$ python3 -q
>>> import numpy as np
>>> import numpy.linalg as la
>>> np.set_printoptions(suppress=True, linewidth=140)
>>> data = np.load("data.npy")
>>> print(data)
[[ -4 -20   1  -2]
 [  5  25   2   2]
 [ -4 -20  -5  -1]]
>>> print(round(la.norm(data[1], 1), 3), round(float(la.norm(data[1], np.inf)), 3))
34.0 25.0
>>> feats = np.load("a.npy")
>>> print(feats)
[[ 20.079  40.976 -39.11 ]
 [ 20.921  41.533 -39.695]
 [ 19.51   41.519 -40.445]
 [ 21.996  38.035 -41.325]
 [ 19.218  38.906 -38.647]
 [ 19.637  40.17  -40.81 ]
 [ 18.906  39.914 -38.987]
 [ 19.692  39.113 -41.455]
 [ 20.234  39.388 -39.496]
 [ 19.862  40.159 -40.796]
 [ 20.9    42.437 -40.235]
 [ 21.448  41.319 -40.325]
 [ 19.296  40.086 -39.072]
 [ 19.808  39.788 -40.17 ]
 [ 21.29   40.253 -40.071]
 [ 20.421  40.171 -40.546]
 [ 19.797  41.65  -41.026]
 [ 20.356  38.447 -38.794]
 [ 21.572  40.284 -41.108]]
>>> other = feats / la.norm(feats, axis=1, keepdims=True)
>>> C2 = other @ other.T
>>> print((C2 - 2 * np.eye(19)).round(6).argmax(axis=1))
[10 10  6 18 13  9  2  9 15  5  0 14  6  9 17  8  6 18 17]
>>> print(np.round(la.norm(other, axis=1), 3))
[1. 1. 1. 1. 1. 1. 1. 1. 1. 1. 1. 1. 1. 1. 1. 1. 1. 1. 1.]
>>> print(la.matrix_rank(feats, rtol=0.1))
1
>>> print(np.round(np.abs(la.svd(feats)[2][-1]), 3))
[0.811 0.155 0.565]
>>> print(round(la.norm(feats, 2) / la.norm(feats), 3))
1.0
>>> Xs = feats - feats.mean(axis=0)
>>> U, sig, vt = la.svd(Xs, full_matrices=False)
>>> print(np.round(np.abs(vt[-1]), 3))
[0.712 0.055 0.7  ]
>>> print(la.matrix_rank(Xs))
3
>>> print((np.sign(U[:, 0]) == np.sign(U[0, 0])).astype(int))
[1 1 1 0 0 1 0 0 0 1 1 1 0 0 1 1 1 0 1]
>>> print(np.abs(U[:, 0]).argmax())
10
>>> U, sig, vt = la.svd(data)
>>> print(np.argmax(sig[:-1] / (sig[1:] + 1e-6)) + 1)
2
>>> other = U[:, :2] @ np.diag(sig[:2]) @ vt[:2]
>>> print(np.round(np.abs(data - other).max(), 3))
0.022
>>> mat = np.load("w.npy")
>>> print(mat)
[[ 1 -1  1 -1 -1  1 -1  1]
 [ 1 -1  1 -1  1 -1  1 -1]
 [ 1  1  1  1  1  1  1  1]]
>>> other = np.array([[-3, 1], [-1, -2], [2, 1], [0, 2], [0, 3], [-1, -1], [3, -2], [3, 0]])
>>> print(la.matrix_rank(mat @ other))
2
>>> print(mat @ other)
[[-1  0]
 [ 1  4]
 [ 3  2]]
>>> theta = np.radians(60)
>>> r_ = np.eye(8)
>>> r_[5, 5] = r_[1, 1] = np.cos(theta)
>>> r_[5, 1], r_[1, 5] = -np.sin(theta), np.sin(theta)
>>> print(r_.round(3))
[[ 1.     0.     0.     0.     0.     0.     0.     0.   ]
 [ 0.     0.5    0.     0.     0.     0.866  0.     0.   ]
 [ 0.     0.     1.     0.     0.     0.     0.     0.   ]
 [ 0.     0.     0.     1.     0.     0.     0.     0.   ]
 [ 0.     0.     0.     0.     1.     0.     0.     0.   ]
 [ 0.    -0.866  0.     0.     0.     0.5    0.     0.   ]
 [ 0.     0.     0.     0.     0.     0.     1.     0.   ]
 [ 0.     0.     0.     0.     0.     0.     0.     1.   ]]
>>> other = mat @ r_.T
>>> print(np.round(np.abs(other - mat).max(axis=0), 3))
[0.    1.366 0.    0.    0.    1.366 0.    0.   ]
>>> print(other.round(3))
[[ 1.     0.366  1.    -1.    -1.     1.366 -1.     1.   ]
 [ 1.    -1.366  1.    -1.     1.     0.366  1.    -1.   ]
 [ 1.     1.366  1.     1.     1.    -0.366  1.     1.   ]]
>>> C2 = mat.T @ mat
>>> print(np.diag(C2))
[3 3 3 3 3 3 3 3]
>>> print(np.round(la.eigvalsh(C2)[::-1], 3) + 0)
[8. 8. 8. 0. 0. 0. 0. 0.]
>>> print(C2)
[[ 3 -1  3 -1  1  1  1  1]
 [-1  3 -1  3  1  1  1  1]
 [ 3 -1  3 -1  1  1  1  1]
 [-1  3 -1  3  1  1  1  1]
 [ 1  1  1  1  3 -1  3 -1]
 [ 1  1  1  1 -1  3 -1  3]
 [ 1  1  1  1  3 -1  3 -1]
 [ 1  1  1  1 -1  3 -1  3]]
>>> other = mat / la.norm(mat, axis=1, keepdims=True)
>>> C2 = other @ other.T
>>> print(C2[0].round(3) + 0)
[1. 0. 0.]
>>> print(np.degrees(np.arccos(np.clip(C2[0, 2], -1, 1))))
90.0
>>> print((np.abs(C2) > 0.9).astype(int))
[[1 0 0]
 [0 1 0]
 [0 0 1]]
>>> print((C2 - 2 * np.eye(3)).round(6).argmax(axis=1))
[1 0 0]
>>> print(np.round(la.norm(other, axis=1), 3))
[1. 1. 1.]
>>> other = mat[0, 0] * mat[1:] - np.outer(mat[1:, 0], mat[0])
>>> print(other)
[[ 0  0  0  0  2 -2  2 -2]
 [ 0  2  0  2  2  0  2  0]]
>>> print(mat[:, 0] / mat[0, 0])
[1. 1. 1.]
>>> print(la.matrix_rank(other), la.matrix_rank(mat))
2 3
>>> E = np.array([[0, 1, 1], [1, 0, 1], [1, 1, 0]])
>>> print(E)
[[0 1 1]
 [1 0 1]
 [1 1 0]]
>>> f, r1 = data[1], data[2]
>>> print(f @ f)
658
>>> p = (f @ r1) / (f @ f) * f
>>> print(la.matrix_rank(np.outer(f, r1)))
1
>>> print(p.round(3))
[ -4.043 -20.213  -1.617  -1.617]
>>> print(np.outer(f, r1))
[[ -20 -100  -25   -5]
 [-100 -500 -125  -25]
 [  -8  -40  -10   -2]
 [  -8  -40  -10   -2]]
>>> print(round(float((r1 - p) @ f), 3))
-0.0
